In [1]: import numpy as np

In [2]: import numpy.linalg as la

In [3]: np.set_printoptions(suppress=True, linewidth=140)

In [4]: M = np.load("x.npy")

In [5]: M
Out[5]: 
array([[ 5,  5,  5,  5,  5,  5],
       [ 5, 10, 10, 10, 10, 10],
       [ 5, 10, 15, 15, 15, 15],
       [ 5, 10, 15, 20, 20, 20],
       [ 5, 10, 15, 20, 25, 25],
       [ 5, 10, 15, 20, 25, 30]])

In [6]: Lm = la.cholesky(M)

In [7]: Lm.round(2)
Out[7]: 
array([[2.24, 0.  , 0.  , 0.  , 0.  , 0.  ],
       [2.24, 2.24, 0.  , 0.  , 0.  , 0.  ],
       [2.24, 2.24, 2.24, 0.  , 0.  , 0.  ],
       [2.24, 2.24, 2.24, 2.24, 0.  , 0.  ],
       [2.24, 2.24, 2.24, 2.24, 2.24, 0.  ],
       [2.24, 2.24, 2.24, 2.24, 2.24, 2.24]])

In [8]: print(np.round(M / np.sqrt(np.outer(np.diag(M), np.diag(M))), 2))
[[1.   0.71 0.58 0.5  0.45 0.41]
 [0.71 1.   0.82 0.71 0.63 0.58]
 [0.58 0.82 1.   0.87 0.77 0.71]
 [0.5  0.71 0.87 1.   0.89 0.82]
 [0.45 0.63 0.77 0.89 1.   0.91]
 [0.41 0.58 0.71 0.82 0.91 1.  ]]

In [9]: la.eigvalsh(M).min() > 0
Out[9]: np.True_

In [10]: ev, vecs = la.eigh(M)

In [11]: vec = np.array([5, 4, 4, 1, 1, 5])

In [12]: vec @ M @ vec
Out[12]: np.int64(4280)

In [13]: (np.sign(vecs[:, -1].round(6)) == np.sign(vecs[0, -1].round(6))).astype(int)
Out[13]: array([1, 1, 1, 1, 1, 1])

In [14]: np.round(vec @ M @ vec / (vec @ vec), 2), round(float(ev[0]), 2), round(float(ev[-1]), 2)
Out[14]: (np.float64(50.95), 1.33, 86.03)

In [15]: vec = np.ones(6)

In [16]: for _ in range(5):
    ...:     vec = M @ vec
    ...:     vec /= la.norm(vec)
    ...:     print(round(vec @ M @ vec, 2))
    ...: 
85.92
86.03
86.03
86.03
86.03

In [17]: print(round(float(la.eigvalsh(M)[-1]), 2))
86.03

In [18]: vec.round(2)
Out[18]: array([0.13, 0.26, 0.37, 0.46, 0.52, 0.55])

In [19]: J = np.load("w.npy")

In [20]: J
Out[20]: 
array([[-2.6 , -2.59, -1.98, -1.28,  0.03,  0.02,  1.3 ],
       [ 5.5 ,  5.43,  4.07,  2.73, -0.02,  0.02, -2.71],
       [ 2.12,  2.08,  1.57,  1.04,  0.  , -0.01, -1.03],
       [ 3.83,  3.81,  2.85,  1.9 ,  0.02,  0.02, -1.9 ],
       [ 0.71,  0.68,  0.5 ,  0.38,  0.01,  0.03, -0.38],
       [-3.42, -3.44, -2.54, -1.7 ,  0.02, -0.04,  1.71],
       [ 3.69,  3.67,  2.75,  1.81,  0.04, -0.02, -1.87],
       [ 5.42,  5.42,  4.09,  2.68, -0.01, -0.02, -2.69],
       [ 1.93,  1.92,  1.49,  0.97,  0.  , -0.01, -0.96],
       [-2.98, -3.02, -2.26, -1.53, -0.01,  0.02,  1.48],
       [-2.26, -2.33, -1.71, -1.15, -0.01, -0.02,  1.18],
       [ 5.48,  5.47,  4.11,  2.74,  0.  ,  0.04, -2.73],
       [-0.84, -0.87, -0.62, -0.43,  0.  ,  0.02,  0.43],
       [ 0.81,  0.87,  0.63,  0.42,  0.01, -0.01, -0.42],
       [ 6.49,  6.51,  4.85,  3.28,  0.01,  0.  , -3.25],
       [-4.37, -4.38, -3.26, -2.16,  0.  , -0.03,  2.19],
       [ 2.4 ,  2.37,  1.76,  1.16, -0.05,  0.05, -1.19],
       [-4.97, -4.92, -3.71, -2.48, -0.01,  0.01,  2.48],
       [ 0.56,  0.56,  0.46,  0.29, -0.04, -0.01, -0.28],
       [-0.6 , -0.61, -0.45, -0.33,  0.  ,  0.01,  0.27],
       [-1.42, -1.43, -1.05, -0.7 , -0.01,  0.03,  0.71],
       [-0.39, -0.37, -0.27, -0.21,  0.03,  0.02,  0.19],
       [-8.31, -8.32, -6.18, -4.18,  0.02,  0.01,  4.14],
       [-2.49, -2.49, -1.9 , -1.23, -0.01, -0.01,  1.24],
       [ 4.32,  4.3 ,  3.26,  2.18,  0.01,  0.03, -2.19],
       [10.22, 10.23,  7.7 ,  5.1 ,  0.02, -0.01, -5.12],
       [ 2.21,  2.2 ,  1.68,  1.09,  0.03,  0.  , -1.12],
       [-1.  , -1.  , -0.75, -0.48,  0.  ,  0.03,  0.51],
       [-1.41, -1.49, -1.13, -0.77,  0.  , -0.01,  0.76],
       [-1.16, -1.25, -0.93, -0.6 , -0.03,  0.  ,  0.61],
       [-5.67, -5.69, -4.26, -2.82, -0.03,  0.  ,  2.85],
       [-7.73, -7.7 , -5.78, -3.87, -0.04, -0.01,  3.84],
       [-1.77, -1.8 , -1.33, -0.92,  0.01, -0.01,  0.9 ]])

In [21]: hat = J @ la.solve(J.T @ J, J.T)

In [22]: print(np.round(la.eigvalsh(hat), 2) + 0)
[0. 0. 0. 0. 0. 0. 0. 0. 0. 0. 0. 0. 0. 0. 0. 0. 0. 0. 0. 0. 0. 0. 0. 0. 0. 0. 1. 1. 1. 1. 1. 1. 1.]

In [23]: print(np.round(hat @ J[:, 0], 2))
[-2.6   5.5   2.12  3.83  0.71 -3.42  3.69  5.42  1.93 -2.98 -2.26  5.48 -0.84  0.81  6.49 -4.37  2.4  -4.97  0.56 -0.6  -1.42 -0.39 -8.31
 -2.49  4.32 10.22  2.21 -1.   -1.41 -1.16 -5.67 -7.73 -1.77]
